In [1]: import numpy as np

In [2]: np.set_printoptions(precision=3, suppress=True, linewidth=140, sign=" ")

In [3]: K = np.loadtxt("layer15.csv", delimiter=",")

In [4]: K
Out[4]: 
array([[-1.,  1.,  1.,  1.],
       [ 1., -1.,  1.,  1.],
       [ 1.,  1., -1.,  1.],
       [ 1.,  1.,  1., -1.]])

In [5]: rng = np.random.default_rng(47490)

In [6]: idx = rng.permutation(4)

In [7]: idx
Out[7]: array([ 1,  3,  0,  2])

In [8]: Y = K[idx][:, idx]

In [9]: np.diag(Y)
Out[9]: array([-1., -1., -1., -1.])

In [10]: np.trace(Y)
Out[10]: np.float64(-4.0)

In [11]: W0 = np.array([[-9, -5, -2, 0], [0, -3, -5, 7], [8, 1, 7, 5], [-1, 3, 3, -8]])

In [12]: W0
Out[12]: 
array([[-9, -5, -2,  0],
       [ 0, -3, -5,  7],
       [ 8,  1,  7,  5],
       [-1,  3,  3, -8]])

In [13]: round(np.linalg.det(W0), 3)
Out[13]: np.float64(-134.0)

In [14]: np.allclose(W0 @ W0.T, W0.T @ W0)
Out[14]: False

In [15]: W0.inv()
---------------------------------------------------------------------------
AttributeError                            Traceback (most recent call last)
Cell In[15], line 1
----> 1 W0.inv()

AttributeError: 'numpy.ndarray' object has no attribute 'inv'

In [16]: np.linalg.matrix_power(W0, 3)
Out[16]: 
array([[ -308,  -605,  -352,   911],
       [  533,  -145,  -330,   996],
       [  531,   217,   454,    52],
       [ -597,   154,   231, -1055]])

In [17]: W0 @ W0
Out[17]: 
array([[  65,   58,   29,  -45],
       [ -47,   25,    1, -102],
       [ -21,  -21,   43,    2],
       [  41,  -25,  -16,  100]])

In [18]: np.sort(np.abs(np.linalg.eigvals(W0)))
Out[18]: array([  0.169,   7.196,  10.486,  10.486])
